% python3 -q
>>> import numpy as np
>>> import numpy.linalg as la
>>> np.set_printoptions(precision=3, suppress=True, linewidth=120, floatmode="fixed")
>>> X = np.loadtxt("sample1.csv", delimiter=",")
>>> X
array([[ 0.000, -1.000, -1.000, -1.000,  0.000,  0.000, -1.000,  0.000],
       [-1.000,  0.000, -1.000, -1.000,  0.000,  0.000, -1.000,  0.000],
       [-1.000, -1.000,  0.000, -1.000,  0.000,  0.000, -1.000,  0.000],
       [-1.000, -1.000, -1.000,  0.000,  0.000,  0.000, -1.000,  0.000],
       [ 0.000,  0.000,  0.000,  0.000,  0.000, -1.000,  0.000,  0.000],
       [ 0.000,  0.000,  0.000,  0.000, -1.000,  0.000,  0.000,  0.000],
       [-1.000, -1.000, -1.000, -1.000,  0.000,  0.000,  0.000,  0.000],
       [ 0.000,  0.000,  0.000,  0.000,  0.000,  0.000,  0.000,  0.000]])
>>> # rank 7
>>> ev, vecs = la.eigvalsh(X)
Traceback (most recent call last):
  File "<python-input-6>", line 1, in <module>
    ev, vecs = la.eigvalsh(X)
    ^^^^^^^^
ValueError: too many values to unpack (expected 2)
>>> ev, vecs = la.eigh(X)
>>> (ev > 1e-8).sum(), (ev < -1e-8).sum()
(np.int64(5), np.int64(2))
>>> np.round(vecs.T @ X @ vecs, 3) + 0
array([[-4.000,  0.000,  0.000,  0.000,  0.000,  0.000,  0.000,  0.000],
       [ 0.000, -1.000,  0.000,  0.000,  0.000,  0.000,  0.000,  0.000],
       [ 0.000,  0.000,  0.000,  0.000,  0.000,  0.000,  0.000,  0.000],
       [ 0.000,  0.000,  0.000,  1.000,  0.000,  0.000,  0.000,  0.000],
       [ 0.000,  0.000,  0.000,  0.000,  1.000,  0.000,  0.000,  0.000],
       [ 0.000,  0.000,  0.000,  0.000,  0.000,  1.000,  0.000,  0.000],
       [ 0.000,  0.000,  0.000,  0.000,  0.000,  0.000,  1.000,  0.000],
       [ 0.000,  0.000,  0.000,  0.000,  0.000,  0.000,  0.000,  1.000]])
>>> la.eigvalsh(X @ X)
array([ 0.000,  1.000,  1.000,  1.000,  1.000,  1.000,  1.000, 16.000])
>>> ev
array([-4.000, -1.000,  0.000,  1.000,  1.000,  1.000,  1.000,  1.000])
>>> la.eigvalsh(X + 3 * np.eye(8))
array([-1.000,  2.000,  3.000,  4.000,  4.000,  4.000,  4.000,  4.000])
